$ python3 -q
>>> import numpy as np
>>> np.set_printoptions(precision=2, suppress=True, linewidth=100, sign=" ")
>>> def rnd(a):
...     return np.round(a, 2) + 0
... 
>>> feats = np.load("m.npy")
>>> feats
array([[-0.32, -0.44, -1.14, -0.99, -2.4 , -0.8 ],
       [-0.03, -1.99,  0.57, -0.34,  1.53, -1.5 ],
       [-1.24,  0.26, -2.27, -1.28,  0.57, -0.51],
       [ 0.22, -2.  ,  0.33,  0.5 ,  0.35, -2.11],
       [-0.32, -0.41,  0.44,  2.06,  1.28, -1.64],
       [-0.54,  2.34,  1.01, -0.44, -1.27, -0.65],
       [-0.3 ,  1.67,  0.67,  1.39,  1.56, -1.14],
       [-0.65,  1.44,  0.92,  1.56, -1.58, -0.84],
       [-0.77, -0.84, -0.37,  1.45, -0.39, -2.31],
       [-0.47, -1.08,  2.19, -0.59,  1.37,  0.76],
       [ 0.49, -0.09,  0.17, -2.51, -1.53, -0.25],
       [-0.59,  0.61,  0.48,  1.11,  2.07, -1.59]])
>>> vec = np.array([2, 0, 0, 1, 2, 1])
>>> y = feats @ vec
>>> rnd(np.linalg.lstsq(feats, y)[0])
array([ 2.,  0.,  0.,  1.,  2.,  1.])
>>> rnd(np.linalg.solve(feats.T @ feats, feats.T @ y))
array([ 2.,  0.,  0.,  1.,  2.,  1.])
>>> rnd(np.linalg.pinv(feats) @ feats)
array([[ 1.,  0.,  0.,  0.,  0.,  0.],
       [ 0.,  1.,  0.,  0.,  0.,  0.],
       [ 0.,  0.,  1.,  0.,  0.,  0.],
       [ 0.,  0.,  0.,  1.,  0.,  0.],
       [ 0.,  0.,  0.,  0.,  1.,  0.],
       [ 0.,  0.,  0.,  0.,  0.,  1.]])
>>> rng = np.random.default_rng(771526)
>>> y = y + 0.02 * rng.normal(size=12)
>>> rnd(y)
array([-7.21,  1.17, -3.11, -0.47,  2.32, -4.72,  2.76, -3.75, -3.2 ,  1.97, -4.81,  2.47])
>>> c, *_ = np.linalg.lstsq(feats, y)
>>> [round(float(np.linalg.norm(np.linalg.solve(feats.T @ feats + lam * np.eye(6), feats.T @ y))), 2) for lam in (0, 1, 10, 100)]
[3.16, 2.76, 1.77, 0.49]
>>> Uu, s, Vh = np.linalg.svd(feats, full_matrices=False)
>>> rnd(Uu.T @ Uu)
array([[ 1.,  0.,  0.,  0.,  0.,  0.],
       [ 0.,  1.,  0.,  0.,  0.,  0.],
       [ 0.,  0.,  1.,  0.,  0.,  0.],
       [ 0.,  0.,  0.,  1.,  0.,  0.],
       [ 0.,  0.,  0.,  0.,  1.,  0.],
       [ 0.,  0.,  0.,  0.,  0.,  1.]])
>>> rnd(s)
array([ 6.4 ,  4.97,  4.51,  3.44,  2.83,  1.43])
>>> rnd(Uu.T @ feats @ Vh.T)
array([[ 6.4 ,  0.  ,  0.  ,  0.  ,  0.  ,  0.  ],
       [ 0.  ,  4.97,  0.  ,  0.  ,  0.  ,  0.  ],
       [ 0.  ,  0.  ,  4.51,  0.  ,  0.  ,  0.  ],
       [ 0.  ,  0.  ,  0.  ,  3.44,  0.  ,  0.  ],
       [ 0.  ,  0.  ,  0.  ,  0.  ,  2.83,  0.  ],
       [ 0.  ,  0.  ,  0.  ,  0.  ,  0.  ,  1.43]])
>>> rnd(Vh @ Vh.T)
array([[ 1.,  0.,  0.,  0.,  0.,  0.],
       [ 0.,  1.,  0.,  0.,  0.,  0.],
       [ 0.,  0.,  1.,  0.,  0.,  0.],
       [ 0.,  0.,  0.,  1.,  0.,  0.],
       [ 0.,  0.,  0.,  0.,  1.,  0.],
       [ 0.,  0.,  0.,  0.,  0.,  1.]])
>>> d = np.linalg.norm(feats[:, None] - feats[None], axis=-1)
>>> d.mean(axis=1).argmax()
np.int64(10)
>>> np.linalg.matrix_rank(d ** 2)
np.int64(8)
>>> d.shape
(12, 12)
>>> np.flatnonzero(d[9] < d.mean() / 2)
array([ 9])
>>> rnd(np.linalg.norm(feats - feats.mean(axis=0), axis=1))
array([ 3.14,  2.53,  3.12,  2.34,  2.34,  2.96,  2.59,  2.77,  2.17,  3.2 ,  3.36,  2.34])
>>> Xc = feats - feats.mean(axis=0)
>>> Uu, s, Vh = np.linalg.svd(Xc, full_matrices=False)
>>> (np.sign(Uu[:, 0]) == np.sign(Uu[0, 0])).astype(int)
array([ 1,  0,  1,  0,  0,  1,  0,  1,  0,  0,  1,  0])
>>> np.abs(Vh[0]).argmax()
np.int64(4)
>>> C2 = np.cov(feats, rowvar=False)
>>> C2.shape
(6, 6)
>>> np.argsort(-feats.std(axis=0).round(6), kind="stable")
array([ 4,  3,  1,  2,  5,  0])
>>> np.argwhere(np.triu(np.abs(np.corrcoef(feats.T)) > 0.8, 1))
array([], shape=(0, 2), dtype=int64)
>>> A2 = np.array([[3, 1, 3], [3, 3, 3], [2, 3, 2]])
>>> C = np.array([[7, 6, -7, 5, -6],
...     [1, 8, 0, 8, 7],
...     [-6, -4, 2, 6, 6],
...     [-6, 9, 5, -9, 5],
...     [-7, 8, -9, 5, -6]])
>>> m1 = np.block([[A2, np.zeros((3, 5))], [np.zeros((5, 3)), C]])
>>> m1
array([[ 3.,  1.,  3.,  0.,  0.,  0.,  0.,  0.],
       [ 3.,  3.,  3.,  0.,  0.,  0.,  0.,  0.],
       [ 2.,  3.,  2.,  0.,  0.,  0.,  0.,  0.],
       [ 0.,  0.,  0.,  7.,  6., -7.,  5., -6.],
       [ 0.,  0.,  0.,  1.,  8.,  0.,  8.,  7.],
       [ 0.,  0.,  0., -6., -4.,  2.,  6.,  6.],
       [ 0.,  0.,  0., -6.,  9.,  5., -9.,  5.],
       [ 0.,  0.,  0., -7.,  8., -9.,  5., -6.]])
>>> np.flatnonzero(np.linalg.matrix_power((m1 != 0) + (m1.T != 0) + np.eye(8), 8)[5])
array([ 3,  4,  5,  6,  7])
>>> (m1 != 0).astype(int)
array([[ 1,  1,  1,  0,  0,  0,  0,  0],
       [ 1,  1,  1,  0,  0,  0,  0,  0],
       [ 1,  1,  1,  0,  0,  0,  0,  0],
       [ 0,  0,  0,  1,  1,  1,  1,  1],
       [ 0,  0,  0,  1,  1,  0,  1,  1],
       [ 0,  0,  0,  1,  1,  1,  1,  1],
       [ 0,  0,  0,  1,  1,  1,  1,  1],
       [ 0,  0,  0,  1,  1,  1,  1,  1]])
>>> rnd(np.sort(np.linalg.eigvals(m1).real))
array([-12.19, -12.19,   0.  ,   0.1 ,   0.39,   7.61,  13.14,  13.14])
>>> rnd(np.linalg.det(m1))
np.float64(0.0)
